>>> import numpy as np
>>> np.set_printoptions(precision=1, suppress=True, linewidth=140, floatmode="fixed")
>>> B = np.array([[2, 0], [3, 0], [2, 0]])
>>> feats = np.tile(B, (2, 3))
>>> feats
array([[2, 0, 2, 0, 2, 0],
       [3, 0, 3, 0, 3, 0],
       [2, 0, 2, 0, 2, 0],
       [2, 0, 2, 0, 2, 0],
       [3, 0, 3, 0, 3, 0],
       [2, 0, 2, 0, 2, 0]])
>>> # row 2 repeats row 0
>>> B = feats / np.sqrt((feats ** 2).mean(axis=1, keepdims=True))
>>> np.linalg.matrix_rank(B) == np.linalg.matrix_rank(feats)
np.True_
>>> np.linalg.matrix_rank(feats - feats.mean(axis=1, keepdims=True))
np.int64(1)
>>> B[2]
array([1.4, 0.0, 1.4, 0.0, 1.4, 0.0])
>>> cov = feats.T @ feats
>>> np.diag(cov)
array([34,  0, 34,  0, 34,  0])
>>> np.allclose(cov, cov.T)
True
>>> (feats + feats.T) / 2
array([[2.0, 1.5, 2.0, 1.0, 2.5, 1.0],
       [1.5, 0.0, 1.5, 0.0, 1.5, 0.0],
       [2.0, 1.5, 2.0, 1.0, 2.5, 1.0],
       [1.0, 0.0, 1.0, 0.0, 1.0, 0.0],
       [2.5, 1.5, 2.5, 1.0, 3.0, 1.0],
       [1.0, 0.0, 1.0, 0.0, 1.0, 0.0]])
>>> np.allclose(feats @ feats.T, feats.T @ feats)
False
>>> np.round(np.sort(np.abs(np.linalg.eigvals(feats))), 1) + 0
array([0.0, 0.0, 0.0, 0.0, 0.0, 7.0])
>>> np.allclose(feats, feats.T)
False
>>> np.trace(feats)
np.int64(7)
>>> round(float(np.abs(np.linalg.eigvals(feats)).max()), 1)
7.0
